$ ipython --no-banner

In [1]: import numpy as np

In [2]: np.set_printoptions(precision=3, suppress=True, linewidth=100)

In [3]: W0 = np.load("mat.npy")

In [4]: W0
Out[4]: 
array([[-1,  1,  0,  0],
       [-5, -2,  0,  0],
       [ 0,  0, -1,  1],
       [ 0,  0, -5, -2]])

In [5]: Y = np.linalg.inv(W0)

In [6]: np.linalg.inv(Y)
Out[6]: 
array([[-1.,  1.,  0.,  0.],
       [-5., -2., -0., -0.],
       [ 0.,  0., -1.,  1.],
       [-0., -0., -5., -2.]])

In [7]: (np.abs(Y) > 1e-9).astype(int)
Out[7]: 
array([[1, 1, 0, 0],
       [1, 1, 0, 0],
       [0, 0, 1, 1],
       [0, 0, 1, 1]])

In [8]: np.linalg.det(W0) * Y
Out[8]: 
array([[-14.,  -7.,  -0.,  -0.],
       [ 35.,  -7.,   0.,   0.],
       [ -0.,  -0., -14.,  -7.],
       [  0.,   0.,  35.,  -7.]])

In [9]: Q, r_ = np.linalg.qr(W0)

In [10]: np.abs(np.diag(r_))
Out[10]: array([5.099, 1.373, 5.099, 1.373])

In [11]: r_
Out[11]: 
array([[ 5.099,  1.765,  0.   ,  0.   ],
       [ 0.   , -1.373,  0.   ,  0.   ],
       [ 0.   ,  0.   ,  5.099,  1.765],
       [ 0.   ,  0.   ,  0.   , -1.373]])

In [12]: Q @ r_
Out[12]: 
array([[-1.,  1.,  0.,  0.],
       [-5., -2.,  0.,  0.],
       [ 0.,  0., -1.,  1.],
       [ 0.,  0., -5., -2.]])

In [13]: round(np.trace(Q @ Q.T), 3)
Out[13]: np.float64(4.0)

In [14]: np.round(Q.T @ Q, 3) + 0
Out[14]: 
array([[1., 0., 0., 0.],
       [0., 1., 0., 0.],
       [0., 0., 1., 0.],
       [0., 0., 0., 1.]])

In [15]: np.flatnonzero(np.linalg.matrix_power((W0 != 0) + (W0.T != 0) + np.eye(4), 4)[1])
Out[15]: array([0, 1])

In [16]: round(float(np.linalg.det(W0)), 3)
Out[16]: 49.0

In [17]: (W0 != 0).astype(int)
Out[17]: 
array([[1, 1, 0, 0],
       [1, 1, 0, 0],
       [0, 0, 1, 1],
       [0, 0, 1, 1]])

In [18]: Q = W0.astype(float).copy()

In [19]: for j in range(4):
    ...:     Q[:, j] -= Q[:, :j] @ (Q[:, :j].T @ Q[:, j])
    ...:     Q[:, j] /= np.linalg.norm(Q[:, j])
    ...: 

In [20]: np.round(Q.T @ W0, 3) + 0
Out[20]: 
array([[5.099, 1.765, 0.   , 0.   ],
       [0.   , 1.373, 0.   , 0.   ],
       [0.   , 0.   , 5.099, 1.765],
       [0.   , 0.   , 0.   , 1.373]])
